In [1]: import numpy as np

In [2]: from numpy import linalg as LA

In [3]: np.set_printoptions(precision=1, suppress=True, linewidth=100)

In [4]: M = np.loadtxt("case2.csv", delimiter=",")

In [5]: M
Out[5]: 
array([[ 1.7, -0.8,  1.5, -1.2, -0.7,  0.9],
       [-1.2,  0.2,  1.3, -1.5, -0.6, -1. ],
       [-0.6,  0.4, -3.2,  2.4,  1.6, -3. ],
       [-0.7, -0.3,  1.6, -1.5, -0.9, -0.7],
       [ 0.7,  1.3, -0.6,  0.7,  0.3, -0.2],
       [ 1. , -0.2, -2.6, -1.4,  1.5,  0.4],
       [-0.5, -0.1,  3.7,  0.1, -1.8,  0.2],
       [-0.6,  0.3,  2.1, -0.8, -1.2,  0.9],
       [-0.8,  0.8,  4.4,  1.7, -2. ,  0.3],
       [-1.9,  0.4, -0.9,  0. ,  0.2,  2.1],
       [-2.5, -0.5,  0.1,  1.1, -0.2,  1.5],
       [-0.7,  0.1,  3.6, -0.8, -1.9, -0.5],
       [ 0. , -1.5,  5. ,  0.2, -2.7,  0.3],
       [ 0.8, -0.1,  2.9,  0.9, -1.7, -0.2],
       [ 0.3, -0.5,  2. , -0.4, -0.9,  0.3],
       [-1.4,  0.1,  2.8,  0. , -1.2,  0.1],
       [-0.1, -0.3,  2. ,  0.4, -1.1, -1.8],
       [-0.3,  0.4, -4.1, -0.4,  1.7,  0.5],
       [-2.8, -0.9,  2.7,  0.5, -1.2,  0.1],
       [-1. , -1.1,  0.5, -0.9,  0. ,  0.5],
       [ 0.3,  0.2,  0.5,  1.8, -0.6,  1.2],
       [ 0.7, -1.2, -0.6,  0.7,  0.3, -1.4],
       [ 0.7, -1.6, -1.5, -1.3,  0.7,  0. ]])

In [6]: vec = np.array([2, 1, -1, -2, 5, -3])

In [7]: rhs = M @ vec

In [8]: LA.solve(M.T @ M, M.T @ rhs)
Out[8]: array([ 2.,  1., -1., -2.,  5., -3.])

In [9]: rng = np.random.default_rng(763)

In [10]: rhs = rhs + 0.1 * rng.normal(size=23)

In [11]: rhs
Out[11]: 
array([ -2.8,  -0.4,  14.6,  -2.7,   4. ,  13.6, -14.6, -10.1, -19.5,  -7.8, -13.3, -11.4, -21.5,
       -11.2,  -6.5, -11.7,  -3.4,  11.7, -16.3,  -3.3, -10.1,   5.2,   7.3])

In [12]: b, *_ = LA.lstsq(M, rhs)

In [13]: np.round(M.T @ (rhs - M @ b), 1) + 0
Out[13]: array([0., 0., 0., 0., 0., 0.])

In [14]: O, R = LA.qr(M)

In [15]: np.round(O.T @ O, 1) + 0
Out[15]: 
array([[1., 0., 0., 0., 0., 0.],
       [0., 1., 0., 0., 0., 0.],
       [0., 0., 1., 0., 0., 0.],
       [0., 0., 0., 1., 0., 0.],
       [0., 0., 0., 0., 1., 0.],
       [0., 0., 0., 0., 0., 1.]])

In [16]: R.round(1) + 0
Out[16]: 
array([[-5.6,  0. ,  3.3,  0.8, -1.6,  0.8],
       [ 0. , -3.6,  2.7, -1.5, -1.3,  0.1],
       [ 0. ,  0. , 11.5,  0.3, -5.7,  0.3],
       [ 0. ,  0. ,  0. ,  4.9, -0.2, -1.1],
       [ 0. ,  0. ,  0. ,  0. , -0.8,  1.3],
       [ 0. ,  0. ,  0. ,  0. ,  0. , -4.8]])

In [17]: np.allclose(R.T @ R, M.T @ M)
Out[17]: True

In [18]: round(float(abs(R[0, 0])), 1), round(LA.norm(M[:, 0]), 1)
Out[18]: (5.6, np.float64(5.6))

In [19]: vec = np.array([3, 0, 0, 1, 3, 0])

In [20]: np.sign((M @ vec).round(6))
Out[20]: 
array([ 1., -1.,  1., -1.,  1.,  1., -1., -1., -1., -1., -1., -1., -1., -1., -1., -1., -1.,  1.,
       -1., -1.,  1.,  1.,  1.])

In [21]: (M @ vec).argmax()
Out[21]: np.int64(5)

In [22]: data = np.load("m.npy")

In [23]: data
Out[23]: 
array([[0, 1, 1],
       [1, 0, 1],
       [1, 1, 0]])

In [24]: w, V = LA.eig(data)

In [25]: np.sort(LA.eigvals(data.T))
Out[25]: array([-1., -1.,  2.])

In [26]: np.round(data @ V[:, 0] - w[0] * V[:, 0], 1) + 0
Out[26]: array([0., 0., 0.])

In [27]: round(np.prod(w), 1)
Out[27]: np.float64(2.0)

In [28]: np.sort(LA.eigvals(data @ data))
Out[28]: array([1., 1., 4.])

In [29]: idx = rng.permutation(3)

In [30]: B = data[:, idx] * rng.choice([-1, 1], 3)

In [31]: B
Out[31]: 
array([[ 1, -1,  0],
       [ 1,  0, -1],
       [ 0, -1, -1]])

In [32]: U, _, Vh = LA.svd(data.T @ B)

In [33]: np.round(LA.lstsq(data, B)[0], 1) + 0
Out[33]: 
array([[ 0.,  0., -1.],
       [ 0., -1.,  0.],
       [ 1.,  0.,  0.]])

In [34]: A = np.load("dump.npy")

In [35]: A
Out[35]: 
array([[0.2, 0. , 0. , 0.2, 0.2, 0.2, 0. ],
       [0.2, 0.2, 0. , 0.2, 0.2, 0. , 0. ],
       [0. , 0. , 0.3, 0. , 0.3, 0.3, 0. ],
       [0. , 0. , 0. , 1. , 0. , 0. , 0. ],
       [0. , 0. , 0.2, 0.2, 0.4, 0. , 0.2],
       [0. , 0. , 0.3, 0. , 0. , 0.3, 0.3],
       [0. , 0.2, 0. , 0. , 0.2, 0. , 0.5]])

In [36]: np.round(LA.matrix_power(A, 100), 1) + 0
Out[36]: 
array([[0., 0., 0., 1., 0., 0., 0.],
       [0., 0., 0., 1., 0., 0., 0.],
       [0., 0., 0., 1., 0., 0., 0.],
       [0., 0., 0., 1., 0., 0., 0.],
       [0., 0., 0., 1., 0., 0., 0.],
       [0., 0., 0., 1., 0., 0., 0.],
       [0., 0., 0., 1., 0., 0., 0.]])

In [37]: A @ np.ones(7)
Out[37]: array([1., 1., 1., 1., 1., 1., 1.])

In [38]: p = np.eye(7)[0]

In [39]: for _ in range(7):
    ...:     p = p @ A
    ...:     print(p.round(1))
    ...: 
[0.2 0.  0.  0.2 0.2 0.2 0. ]
[0.1 0.  0.1 0.4 0.2 0.1 0.1]
[0.  0.  0.1 0.4 0.2 0.1 0.1]
[0.  0.  0.1 0.5 0.2 0.1 0.1]
[0.  0.  0.1 0.5 0.1 0.1 0.1]
[0.  0.  0.1 0.5 0.1 0.1 0.1]
[0.  0.  0.1 0.6 0.1 0.1 0.1]

In [40]: (A + A.T) / 2
Out[40]: 
array([[0.2, 0.1, 0. , 0.1, 0.1, 0.1, 0. ],
       [0.1, 0.2, 0. , 0.1, 0.1, 0. , 0.1],
       [0. , 0. , 0.3, 0. , 0.3, 0.3, 0. ],
       [0.1, 0.1, 0. , 1. , 0.1, 0. , 0. ],
       [0.1, 0.1, 0.3, 0.1, 0.4, 0. , 0.2],
       [0.1, 0. , 0.3, 0. , 0. , 0.3, 0.2],
       [0. , 0.1, 0. , 0. , 0.2, 0.2, 0.5]])

In [41]: np.sort(np.abs(LA.eigvals(A)))
Out[41]: array([0.1, 0.3, 0.3, 0.4, 0.4, 0.9, 1. ])

In [42]: np.round(LA.matrix_power(A, 2), 1) + 0
Out[42]: 
array([[0.1, 0. , 0.1, 0.4, 0.2, 0.1, 0.1],
       [0.1, 0.1, 0. , 0.4, 0.2, 0.1, 0. ],
       [0. , 0. , 0.3, 0.1, 0.2, 0.2, 0.2],
       [0. , 0. , 0. , 1. , 0. , 0. , 0. ],
       [0. , 0. , 0.1, 0.3, 0.3, 0.1, 0.2],
       [0. , 0.1, 0.2, 0. , 0.2, 0.2, 0.3],
       [0.1, 0.2, 0. , 0.1, 0.3, 0. , 0.3]])

In [43]: np.allclose(A, A.T)
Out[43]: False

In [44]: round(float(np.abs(LA.eigvals(A)).max()), 1)
Out[44]: 1.0

In [45]: A.inv()
AttributeError: 'numpy.ndarray' object has no attribute 'inv'
